$ python3 -q
>>> import numpy as np
>>> from numpy import linalg as LA
>>> np.set_printoptions(suppress=True, linewidth=160)
>>> rd = lambda a: np.round(a, 1) + 0
>>> rng = np.random.default_rng(588)
>>> E = rng.normal(size=(22, 3)) + 20 * np.array([3, -2, -2])
>>> print(rd(E))
[[ 59.  -42.6 -39.7]
 [ 59.4 -38.4 -39.1]
 [ 62.  -40.5 -38.9]
 [ 58.8 -39.1 -41.1]
 [ 60.7 -39.1 -38.2]
 [ 58.7 -38.7 -39.9]
 [ 58.9 -41.4 -40.8]
 [ 60.6 -40.1 -39.2]
 [ 58.3 -40.1 -40. ]
 [ 61.6 -39.5 -40.6]
 [ 59.5 -39.4 -39.4]
 [ 60.8 -40.5 -40.4]
 [ 60.6 -39.6 -41.3]
 [ 59.6 -39.3 -39.5]
 [ 60.6 -40.5 -40.6]
 [ 61.4 -39.7 -40.7]
 [ 60.4 -39.1 -39.6]
 [ 58.8 -41.3 -38.7]
 [ 61.6 -39.  -40. ]
 [ 61.5 -39.1 -40.5]
 [ 60.5 -39.1 -39.3]
 [ 61.3 -39.3 -39.2]]
>>> Uu, sigma, vt = LA.svd(E)
>>> rd(sigma)
array([386.7,   5.3,   3.9])
>>> Y = Uu[:, :1] @ np.diag(sigma[:1]) @ vt[:1]
>>> rd(np.abs(E - Y).max())
np.float64(2.6)
>>> LA.matrix_rank(Y)
np.int64(1)
>>> Y = np.c_[E[:, :2] @ np.array([[1, 1], [1, 3]]), np.array([0, -1, 1, 2, -3, -1, 1, -1, 3, -1, 1, -3, -3, -2, 1, -1, -2, 3, 0, 0, 3, 2])]
>>> print(rd(Y))
[[ 16.4 -68.8   0. ]
 [ 21.  -55.8  -1. ]
 [ 21.5 -59.5   1. ]
 [ 19.7 -58.5   2. ]
 [ 21.6 -56.7  -3. ]
 [ 20.  -57.4  -1. ]
 [ 17.5 -65.3   1. ]
 [ 20.6 -59.6  -1. ]
 [ 18.2 -61.9   3. ]
 [ 22.  -57.   -1. ]
 [ 20.  -58.8   1. ]
 [ 20.2 -60.8  -3. ]
 [ 21.  -58.3  -3. ]
 [ 20.3 -58.3  -2. ]
 [ 20.1 -61.    1. ]
 [ 21.7 -57.6  -1. ]
 [ 21.3 -56.8  -2. ]
 [ 17.4 -65.2   3. ]
 [ 22.6 -55.4   0. ]
 [ 22.3 -55.9   0. ]
 [ 21.3 -56.9   3. ]
 [ 22.  -56.6   2. ]]
>>> rd(LA.lstsq(E, Y[:, 0])[0])
array([1., 1., 0.])
